% ipython --no-banner

In [1]: import numpy as np

In [2]: from numpy import linalg as LA

In [3]: np.set_printoptions(precision=2, suppress=True, linewidth=100)

In [4]: rnd = lambda a: np.round(a, 2) + 0

In [5]: E = np.array([[1.26, -0.08, 1.31], [-0.08, -1.86, -0.41], [1.31, -0.41, -0.4]])

In [6]: LA.rank(E)
Traceback (most recent call last):
  Cell In[6], line 1
    LA.rank(E)
AttributeError: module 'numpy.linalg' has no attribute 'rank'


In [7]: LA.matrix_rank(E)
Out[7]: np.int64(3)

In [8]: rnd(E.sum(axis=1))
Out[8]: array([ 2.49, -2.35,  0.5 ])

In [9]: print(rnd(E - E[0]))
[[ 0.    0.    0.  ]
 [-1.34 -1.78 -1.72]
 [ 0.05 -0.33 -1.71]]

In [10]: print(rnd(E.mean(axis=0)))
[ 0.83 -0.78  0.17]

In [11]: rnd(LA.svd(E, compute_uv=False))
Out[11]: array([2., 2., 1.])

In [12]: rnd(LA.norm(E))
Out[12]: np.float64(3.0)

In [13]: rnd(np.diff(E, axis=0))
Out[13]: 
array([[-1.34, -1.78, -1.72],
       [ 1.39,  1.45,  0.01]])

In [14]: print(np.unravel_index(np.abs(E).argmax(), E.shape))
(np.int64(1), np.int64(1))

In [15]: print(np.allclose(E @ E.T, E.T @ E))
True

In [16]: rnd(np.abs(LA.eigvals(E)).max())
Out[16]: np.float64(2.0)

In [17]: rnd(np.sort(np.abs(LA.eigvals(E))))
Out[17]: array([1., 2., 2.])

In [18]: (E + E.T) / 2
Out[18]: 
array([[ 1.26, -0.08,  1.31],
       [-0.08, -1.86, -0.41],
       [ 1.31, -0.41, -0.4 ]])

In [19]: rnd(E @ E)
Out[19]: 
array([[ 3.31, -0.49,  1.16],
       [-0.49,  3.63,  0.82],
       [ 1.16,  0.82,  2.04]])

In [20]: np.trace(E)
Out[20]: np.float64(-1.0)

In [21]: P = np.triu(np.array([[2, 0, 0], [0, -1, 0], [-1, 2, 1]]), 1) + np.eye(3)

In [22]: M2 = P @ E @ LA.inv(P)

In [23]: print(P @ E - E @ P)
[[0. 0. 0.]
 [0. 0. 0.]
 [0. 0. 0.]]

In [24]: print(rnd(np.poly(M2)))
[ 1.    1.   -3.99 -4.01]

In [25]: rnd(LA.det(M2))
Out[25]: np.float64(4.01)

In [26]: evals, vecs = LA.eigh(E)

In [27]: x0 = np.array([2, -3, -2])

In [28]: (np.sign(vecs[:, -1].round(6)) == np.sign(vecs[0, -1].round(6))).astype(int)
Out[28]: array([1, 0, 1])

In [29]: rnd(x0 @ E @ x0 / (x0 @ x0)), rnd(evals[0]), rnd(evals[-1])
Out[29]: (np.float64(-1.63), np.float64(-2.0), np.float64(2.0))

In [30]: print(rnd(np.abs(E).sum(axis=1).max()), rnd(np.abs(evals).max()))
2.65 2.0
